% python3 -q
>>> import numpy as np
>>> np.set_printoptions(precision=2, suppress=True, linewidth=100, floatmode="fixed")
>>> mat = np.loadtxt("dump.csv", delimiter=",")
>>> mat
array([[  0.43,   3.31,   0.65,  -0.94,   8.18],
       [  0.14,   3.40,   2.17,   0.24, -10.86],
       [ -0.74,   1.24,   0.40,  -0.27,   6.99],
       [  1.79,   3.58,   0.89,   0.96,   5.96],
       [  1.53,  -5.20,  -2.26,   0.42,  -9.35],
       [  0.89,  -1.34,  -1.89,  -0.70,   3.03],
       [ -1.80,  -0.72,   3.25,   0.07,   4.51],
       [ -1.19, -10.60,   1.49,   0.45,  14.94],
       [  0.06,  -5.12,   2.66,  -0.52,   2.37],
       [  2.27,  -3.42,  -0.04,  -0.08,   4.89],
       [  1.82,  -1.53,   0.09,   0.57,  -1.06],
       [ -2.45,  13.34,   1.05,   0.57,   6.30],
       [ -0.12,   1.55,  -0.61,  -0.10,  11.07],
       [  0.61,   0.58,   0.42,  -0.82,   4.64],
       [ -2.14,   8.63,   1.76,   0.10,   3.25],
       [ -0.16,  -5.86,   0.50,  -0.62,   8.78],
       [ -1.26,  -6.20,   0.98,   0.15,   1.15],
       [  0.80,   7.43,  -0.18,  -0.44, -10.62],
       [ -1.43,  -1.77,  -2.35,   0.07,  -7.23],
       [  1.06,  -1.55,   1.55,   0.62,  -7.73],
       [ -0.18,  -4.80,   1.93,  -0.45,  -1.82],
       [  1.40,   1.29,   4.38,  -0.38,  -9.68],
       [  0.40,  -5.55,   1.99,  -0.37,  -6.63],
       [  1.60,   4.60,  -1.44,  -0.30,  -2.76],
       [ -0.42,   7.41,  -0.58,  -0.67,   0.67],
       [  1.29,  -0.73,  -2.96,   0.67,   2.86],
       [ -0.29,   5.50,   0.92,  -0.05,  25.84],
       [  1.25,  -1.40,  -2.59,  -0.17, -15.06],
       [  0.18,   7.02,  -0.82,  -0.70,   6.71],
       [ -1.96,   0.97,   2.22,  -1.54,  -1.01]])
>>> x = np.array([0, 3, 1, 2, 4])
>>> a = np.maximum(mat @ x, 0)
>>> np.flatnonzero(a > 1e-9)
array([ 0,  2,  3,  5,  6,  7,  9, 11, 12, 13, 14, 15, 23, 24, 25, 26, 28])
>>> np.tanh(mat @ x)
array([ 1.00, -1.00,  1.00,  1.00, -1.00,  1.00,  1.00,  1.00, -1.00,  1.00, -1.00,  1.00,  1.00,
        1.00,  1.00,  1.00, -1.00, -1.00, -1.00, -1.00, -1.00, -1.00, -1.00,  0.62,  1.00,  1.00,
        1.00, -1.00,  1.00, -0.96])
